% ipython --no-banner

In [1]: import numpy as np

In [2]: import numpy.linalg as la

In [3]: np.set_printoptions(precision=3, suppress=True, linewidth=200, floatmode="fixed")

In [4]: K = np.loadtxt("out19.csv", delimiter=",")

In [5]: K
Out[5]: 
array([[ 0.000,  6.000, 14.000,  6.000],
       [ 0.000,  6.000, 14.000,  6.000],
       [ 0.000, 12.000, 28.000, 12.000],
       [ 0.000,  3.000,  7.000,  3.000],
       [ 0.000,  9.000, 21.000,  9.000]])

In [6]: rk = la.matrix_rank(K)

In [7]: rk
Out[7]: np.int64(1)

In [8]: ns = la.svd(K)[2][rk:].T

In [9]: ns @ ns.T
Out[9]: 
array([[ 1.000,  0.000,  0.000,  0.000],
       [ 0.000,  0.866, -0.313, -0.134],
       [ 0.000, -0.313,  0.269, -0.313],
       [ 0.000, -0.134, -0.313,  0.866]])

In [10]: la.matrix_rank(K.T @ K), la.matrix_rank(K @ K.T)
Out[10]: (np.int64(1), np.int64(1))

In [11]: ns.shape
Out[11]: (4, 3)

In [12]: A2 = np.array([[-1, 3], [0, 1]])

In [13]: C = np.kron(A2, K)

In [14]: C
Out[14]: 
array([[ -0.000,  -6.000, -14.000,  -6.000,   0.000,  18.000,  42.000,  18.000],
       [ -0.000,  -6.000, -14.000,  -6.000,   0.000,  18.000,  42.000,  18.000],
       [ -0.000, -12.000, -28.000, -12.000,   0.000,  36.000,  84.000,  36.000],
       [ -0.000,  -3.000,  -7.000,  -3.000,   0.000,   9.000,  21.000,   9.000],
       [ -0.000,  -9.000, -21.000,  -9.000,   0.000,  27.000,  63.000,  27.000],
       [  0.000,   0.000,   0.000,   0.000,   0.000,   6.000,  14.000,   6.000],
       [  0.000,   0.000,   0.000,   0.000,   0.000,   6.000,  14.000,   6.000],
       [  0.000,   0.000,   0.000,   0.000,   0.000,  12.000,  28.000,  12.000],
       [  0.000,   0.000,   0.000,   0.000,   0.000,   3.000,   7.000,   3.000],
       [  0.000,   0.000,   0.000,   0.000,   0.000,   9.000,  21.000,   9.000]])

In [15]: np.unique(K.round(6), axis=0).shape
Out[15]: (4, 4)

In [16]: np.abs(np.diag(la.qr(K)[1])) > 1e-9
Out[16]: array([False,  True, False, False])

In [17]: la.inv(K)
LinAlgError: Last 2 dimensions of the array must be square


In [18]: np.round(np.trace(la.pinv(K) @ K), 3)
Out[18]: np.float64(1.0)

In [19]: np.allclose(K[:-1].T @ la.lstsq(K[:-1].T, K[-1])[0], K[-1])
Out[19]: True
